In [1]: import numpy as np

In [2]: import numpy.linalg as la

In [3]: np.set_printoptions(precision=2, suppress=True, linewidth=200)

In [4]: def rnd(a):
   ...:     return np.round(a, 2) + 0
   ...: 

In [5]: feats = np.load("mat.npy")

In [6]: feats
Out[6]: 
array([[7, 0, 0, 0, 0, 0, 0],
       [7, 1, 0, 0, 0, 0, 0],
       [8, 1, 6, 0, 0, 0, 0],
       [5, 9, 4, 5, 0, 0, 0],
       [1, 7, 0, 4, 9, 0, 0],
       [2, 2, 3, 8, 4, 4, 0],
       [5, 9, 4, 1, 7, 5, 6]])

In [7]: rng = np.random.default_rng(355904)

In [8]: idx = rng.permutation(7)

In [9]: idx
Out[9]: array([6, 2, 1, 0, 3, 5, 4])

In [10]: B = feats[idx][:, idx]

In [11]: np.allclose(B, feats)
Out[11]: False

In [12]: U, sig, vt = la.svd(feats, full_matrices=False)

In [13]: np.allclose(U * sig @ vt, feats)
Out[13]: True

In [14]: rnd(np.abs(vt[0]))
Out[14]: array([0.47, 0.6 , 0.3 , 0.32, 0.41, 0.19, 0.16])

In [15]: np.abs(U[:, 0]).round(6).argmax()
Out[15]: np.int64(6)

In [16]: rnd(vt @ vt.T)
Out[16]: 
array([[1., 0., 0., 0., 0., 0., 0.],
       [0., 1., 0., 0., 0., 0., 0.],
       [0., 0., 1., 0., 0., 0., 0.],
       [0., 0., 0., 1., 0., 0., 0.],
       [0., 0., 0., 0., 1., 0., 0.],
       [0., 0., 0., 0., 0., 1., 0.],
       [0., 0., 0., 0., 0., 0., 1.]])

In [17]: U.shape, sig.shape, vt.shape
Out[17]: ((7, 7), (7,), (7, 7))

In [18]: B = la.inv(feats)

In [19]: rnd(la.inv(B))
Out[19]: 
array([[7., 0., 0., 0., 0., 0., 0.],
       [7., 1., 0., 0., 0., 0., 0.],
       [8., 1., 6., 0., 0., 0., 0.],
       [5., 9., 4., 5., 0., 0., 0.],
       [1., 7., 0., 4., 9., 0., 0.],
       [2., 2., 3., 8., 4., 4., 0.],
       [5., 9., 4., 1., 7., 5., 6.]])

In [20]: rnd(la.det(feats) * la.det(B))
Out[20]: np.float64(1.0)

In [21]: rnd(la.slogdet(feats)[0])
Out[21]: np.float64(1.0)

In [22]: rnd(feats @ B)
Out[22]: 
array([[1., 0., 0., 0., 0., 0., 0.],
       [0., 1., 0., 0., 0., 0., 0.],
       [0., 0., 1., 0., 0., 0., 0.],
       [0., 0., 0., 1., 0., 0., 0.],
       [0., 0., 0., 0., 1., 0., 0.],
       [0., 0., 0., 0., 0., 1., 0.],
       [0., 0., 0., 0., 0., 0., 1.]])

In [23]: feats @ feats
Out[23]: 
array([[ 49,   0,   0,   0,   0,   0,   0],
       [ 56,   1,   0,   0,   0,   0,   0],
       [111,   7,  36,   0,   0,   0,   0],
       [155,  58,  44,  25,   0,   0,   0],
       [ 85, 106,  16,  56,  81,   0,   0],
       [104, 113,  62,  88,  52,  16,   0],
       [182, 135,  67,  79, 125,  50,  36]])

In [24]: (feats + feats.T) / 2
Out[24]: 
array([[7. , 3.5, 4. , 2.5, 0.5, 1. , 2.5],
       [3.5, 1. , 0.5, 4.5, 3.5, 1. , 4.5],
       [4. , 0.5, 6. , 2. , 0. , 1.5, 2. ],
       [2.5, 4.5, 2. , 5. , 2. , 4. , 0.5],
       [0.5, 3.5, 0. , 2. , 9. , 2. , 3.5],
       [1. , 1. , 1.5, 4. , 2. , 4. , 2.5],
       [2.5, 4.5, 2. , 0.5, 3.5, 2.5, 6. ]])
